In [1]: import numpy as np

In [2]: np.set_printoptions(precision=3, suppress=True, linewidth=120)

In [3]: tidy = lambda a: np.round(a, 3) + 0

In [4]: A = np.load("mat.npy")

In [5]: A
Out[5]: 
array([[ 0,  0,  2,  9,  0,  0,  0,  1],
       [ 1,  1,  2,  5,  0,  0,  0,  1],
       [ 1,  1,  2,  5,  0,  0,  0,  1],
       [ 1,  1,  2,  5,  0,  0,  0,  1],
       [ 0,  0,  2,  9,  0,  0,  0,  1],
       [ 0,  0,  2, 17,  0,  0,  0,  1],
       [ 0,  0,  2,  9,  0,  0,  0,  1],
       [ 0,  0,  2, 21,  0,  0,  0,  1],
       [ 0,  0,  2, 17,  0,  0,  0,  1],
       [ 0,  0,  2, 13,  0,  0,  0,  1],
       [ 0,  0,  2, 13,  0,  0,  0,  1],
       [ 3,  3,  2,  1,  3,  0,  1,  1],
       [ 0,  0,  2, 17,  0,  0,  0,  1],
       [ 0,  0,  2, 13,  0,  0,  0,  1],
       [ 0,  0,  2, 13,  0,  0,  0,  1],
       [ 0,  0,  2, 13,  0,  0,  0,  1],
       [ 0,  0,  2, 13,  0,  0,  0,  1],
       [ 1,  1,  2,  5,  0,  0,  0,  1],
       [ 0,  0,  2, 13,  0,  0,  0,  1],
       [ 0,  0,  2, 17,  0,  0,  0,  1],
       [ 0,  0,  2, 17,  0,  0,  0,  1]])

In [6]: rk = np.linalg.matrix_rank(A)

In [7]: rk
Out[7]: np.int64(4)

In [8]: ns = np.linalg.svd(A)[2][rk:].T

In [9]: np.linalg.matrix_rank(A.T @ A), np.linalg.matrix_rank(A @ A.T)
Out[9]: (np.int64(4), np.int64(4))

In [10]: ns.shape
Out[10]: (8, 4)

In [11]: np.allclose(A @ ns, 0)
Out[11]: True

In [12]: [int(np.linalg.matrix_rank(A[:i])) for i in range(1, len(A) + 1)]
Out[12]: [1, 2, 2, 2, 2, 3, 3, 3, 3, 3, 3, 4, 4, 4, 4, 4, 4, 4, 4, 4, 4]

In [13]: [int(np.linalg.matrix_rank(A[:, :j + 1])) for j in range(8)]
Out[13]: [1, 1, 2, 3, 4, 4, 4, 4]

In [14]: X = np.loadtxt("test8.csv", delimiter=",")

In [15]: X
Out[15]: 
array([[ 0.551, -0.585,  0.523,  0.485,  0.05 , -0.585,  0.68 ,  0.762],
       [ 0.896, -0.879,  0.988,  0.04 , -0.675, -0.254,  0.973,  0.97 ],
       [ 0.02 ,  0.168,  0.827, -0.818, -0.721,  0.848,  0.226, -0.197],
       [ 0.67 , -0.701,  0.658,  0.578,  0.04 , -0.686,  0.797,  0.862],
       [ 0.933, -0.955,  0.808,  0.955,  0.454, -0.98 ,  0.974,  0.993],
       [ 0.945, -0.935,  0.995,  0.159, -0.726, -0.414,  0.989,  0.989],
       [ 0.31 , -0.245,  0.706, -0.3  , -0.405,  0.282,  0.485,  0.38 ],
       [ 0.388, -0.3  ,  0.831, -0.43 , -0.537,  0.414,  0.598,  0.462],
       [-0.947,  0.91 , -1.   ,  0.757,  0.95 , -0.67 , -0.993, -0.984],
       [-0.675,  0.551, -0.983,  0.726,  0.834, -0.706, -0.881, -0.762],
       [-0.611,  0.786,  0.804, -0.983, -0.896,  0.991, -0.565, -0.905],
       [-0.978,  0.974, -0.999, -0.264,  0.804,  0.558, -0.997, -0.997],
       [ 0.984, -0.967,  1.   , -0.867, -0.985,  0.793,  0.999,  0.997]])

In [16]: Y = X / np.sqrt((X ** 2).mean(axis=1, keepdims=True))

In [17]: np.linalg.matrix_rank(Y) == np.linalg.matrix_rank(X)
Out[17]: np.True_

In [18]: tidy(np.linalg.norm(Y, axis=1))
Out[18]: array([2.828, 2.828, 2.828, 2.828, 2.828, 2.828, 2.828, 2.828, 2.828, 2.828, 2.828, 2.828, 2.828])

In [19]: np.linalg.matrix_rank(X - X.mean(axis=1, keepdims=True))
Out[19]: np.int64(7)

In [20]: Y = np.c_[X[:, :5] @ np.array([[0, 2, 0, 3, 0],
    ...:     [0, 3, 0, 3, 2],
    ...:     [2, 3, 0, 1, 0],
    ...:     [0, 1, 3, 2, 0],
    ...:     [1, 3, 3, 3, 1]]), np.array([9, 6, 3, 4, 7, -3, 6, 9, -5, -5, 1, -1, 0])]

In [21]: tidy(Y)
Out[21]: 
array([[ 1.096,  1.551,  1.605,  1.541, -1.12 ,  9.   ],
       [ 1.301,  0.134, -1.905, -0.906, -2.433,  6.   ],
       [ 0.933,  0.044, -4.617, -2.408, -0.385,  3.   ],
       [ 1.356,  1.909,  1.854,  1.841, -1.362,  4.   ],
       [ 2.07 ,  3.742,  4.227,  4.014, -1.456,  7.   ],
       [ 1.264,  0.051, -1.701, -0.835, -2.596, -3.   ],
       [ 1.007,  0.488, -2.115, -0.914, -0.895,  6.   ],
       [ 1.125,  0.328, -2.901, -1.376, -1.137,  9.   ],
       [-1.05 ,  1.443,  5.121,  3.253,  2.77 , -5.   ],
       [-1.132,  0.582,  4.68 ,  2.599,  1.936, -5.   ],
       [ 0.712, -0.123, -5.637, -3.325,  0.676,  1.   ],
       [-1.194,  0.117,  1.62 ,  0.873,  2.752, -1.   ],
       [ 1.015, -1.755, -5.556, -3.638, -2.919,  0.   ]])

In [22]: np.linalg.matrix_rank(np.c_[X, Y])
Out[22]: np.int64(9)

In [23]: tidy(np.linalg.lstsq(X, Y[:, 0])[0])
Out[23]: array([0., 0., 2., 0., 1., 0., 0., 0.])

In [24]: tidy(np.linalg.norm(Y - X @ np.linalg.lstsq(X, Y)[0], axis=0))
Out[24]: array([0.   , 0.   , 0.   , 0.   , 0.   , 7.516])

In [25]: np.linalg.matrix_rank(Y)
Out[25]: np.int64(6)

In [26]: idx = Y[:, 2] > np.median(Y[:, 2])

In [27]: u = Y[idx].mean(axis=0) - Y[~idx].mean(axis=0)

In [28]: np.argsort(-np.abs(u).round(6), kind="stable")
Out[28]: array([2, 3, 4, 1, 5, 0])

In [29]: ((Y - Y.mean(axis=0)) @ u > 0).astype(int)
Out[29]: array([1, 0, 0, 1, 1, 0, 0, 0, 1, 1, 0, 1, 0])

In [30]: (((Y - Y.mean(axis=0)) @ u > 0) == idx).mean()
Out[30]: np.float64(1.0)

In [31]: idx.astype(int)
Out[31]: array([1, 0, 0, 1, 1, 0, 0, 0, 1, 1, 0, 1, 0])

In [32]: x0 = np.array([9, 2, 6, 1, 2, 4, 5, 3])

In [33]: y = X @ x0

In [34]: tidy(np.linalg.pinv(X) @ X)
Out[34]: 
array([[1., 0., 0., 0., 0., 0., 0., 0.],
       [0., 1., 0., 0., 0., 0., 0., 0.],
       [0., 0., 1., 0., 0., 0., 0., 0.],
       [0., 0., 0., 1., 0., 0., 0., 0.],
       [0., 0., 0., 0., 1., 0., 0., 0.],
       [0., 0., 0., 0., 0., 1., 0., 0.],
       [0., 0., 0., 0., 0., 0., 1., 0.],
       [0., 0., 0., 0., 0., 0., 0., 1.]])

In [35]: rng = np.random.default_rng(1)

In [36]: y = y + 0.3 * rng.normal(size=13)

In [37]: tidy(y)
Out[37]: 
array([ 10.962,  17.929,   7.248,  12.67 ,  17.399,  17.702,   9.958,  12.58 , -20.534, -17.904,  -3.445, -17.084,
        21.022])

In [38]: coef, *_ = np.linalg.lstsq(X, y)

In [39]: tidy(coef)
Out[39]: array([ 25.12 ,  15.431,   6.585, -17.259,   7.8  , -10.687,   1.187,   4.658])

In [40]: u, v = X[4], X[6]

In [41]: tidy(u @ v)
Out[41]: np.float64(1.197)

In [42]: pr = (u @ v) / (u @ u) * u

In [43]: np.linalg.matrix_rank(np.outer(u, v))
Out[43]: np.int64(1)

In [44]: arr = np.load("a.npy")

In [45]: arr
Out[45]: 
array([[-10,  -8,  -5,  -4],
       [  6,   0,   3,   0],
       [-20, -16, -10,  -8],
       [ 12,   0,   6,   0]])

In [46]: proj = np.triu(np.array([[3, 1, 3, 0], [1, 0, 1, 0], [2, 2, 0, 1], [0, 0, 1, 2]]), 1) + np.eye(4)

In [47]: Y = proj @ arr @ np.linalg.inv(proj)

In [48]: proj @ arr - arr @ proj
Out[48]: 
array([[-54., -38.,  11., -19.],
       [-20., -22., -28., -11.],
       [ 12.,  20.,  82.,  10.],
       [  0., -12., -36.,  -6.]])

In [49]: tidy(np.linalg.det(Y))
Out[49]: np.float64(0.0)

In [50]: Y
Out[50]: 
array([[ -64.,    8.,  152., -180.],
       [ -14.,   -2.,   37.,  -45.],
       [  -8.,   -8.,   28.,  -36.],
       [  12.,  -12.,  -18.,   18.]])
